$ ipython --no-banner

In [1]: import numpy as np

In [2]: np.set_printoptions(precision=1, suppress=True, linewidth=160, sign=" ")

In [3]: def tidy(a):
   ...:     return np.round(a, 1) + 0
   ...: 

In [4]: feats = np.array([[-3, 2, -3, 2, -3, 2],
   ...:     [5, 3, 5, 3, 5, 3],
   ...:     [-4, -5, -4, -5, -4, -5],
   ...:     [-3, 2, -3, 2, -3, 2],
   ...:     [5, 3, 5, 3, 5, 3],
   ...:     [-4, -5, -4, -5, -4, -5]])

In [5]: def softmax(z):
   ...:     e = np.exp(z - z.max(axis=-1, keepdims=True))
   ...:     return e / e.sum(axis=-1, keepdims=True)
   ...: 

In [6]: tidy(softmax(10 * feats[4]))
Out[6]: array([ 0.3,  0. ,  0.3,  0. ,  0.3,  0. ])

In [7]: S = feats @ feats.T / np.sqrt(6)

In [8]: softmax(S).round(6).argmax(axis=1)
Out[8]: array([ 0,  1,  2,  0,  1,  2])

In [9]: softmax(S)[4] @ feats
Out[9]: array([ 5.,  3.,  5.,  3.,  5.,  3.])

In [10]: m1 = np.load("out3.npy")

In [11]: m1
Out[11]: 
array([[ 1. , -1.8, -0.1,  0.8,  0.8],
       [-0.1, -0.3, -0.3, -0.8,  0. ],
       [-0.6,  2.4,  0.6, -0.3, -0.3],
       [-0.5,  0. ,  1.2,  0.5, -0.8],
       [ 1. , -0.4,  3.6,  1.4, -2.2],
       [ 0. , -0.4,  0. , -1.4, -0.2]])

In [12]: proj = m1 @ np.linalg.solve(m1.T @ m1, m1.T)

In [13]: tidy(proj @ m1[:, 0])
Out[13]: array([ 1. , -0.1, -0.6, -0.5,  1. ,  0. ])

In [14]: np.allclose(proj @ proj, proj)
Out[14]: True

In [15]: O, r_ = np.linalg.qr(m1)

In [16]: tidy(O.T @ O)
Out[16]: 
array([[ 1.,  0.,  0.,  0.,  0.],
       [ 0.,  1.,  0.,  0.,  0.],
       [ 0.,  0.,  1.,  0.,  0.],
       [ 0.,  0.,  0.,  1.,  0.],
       [ 0.,  0.,  0.,  0.,  1.]])
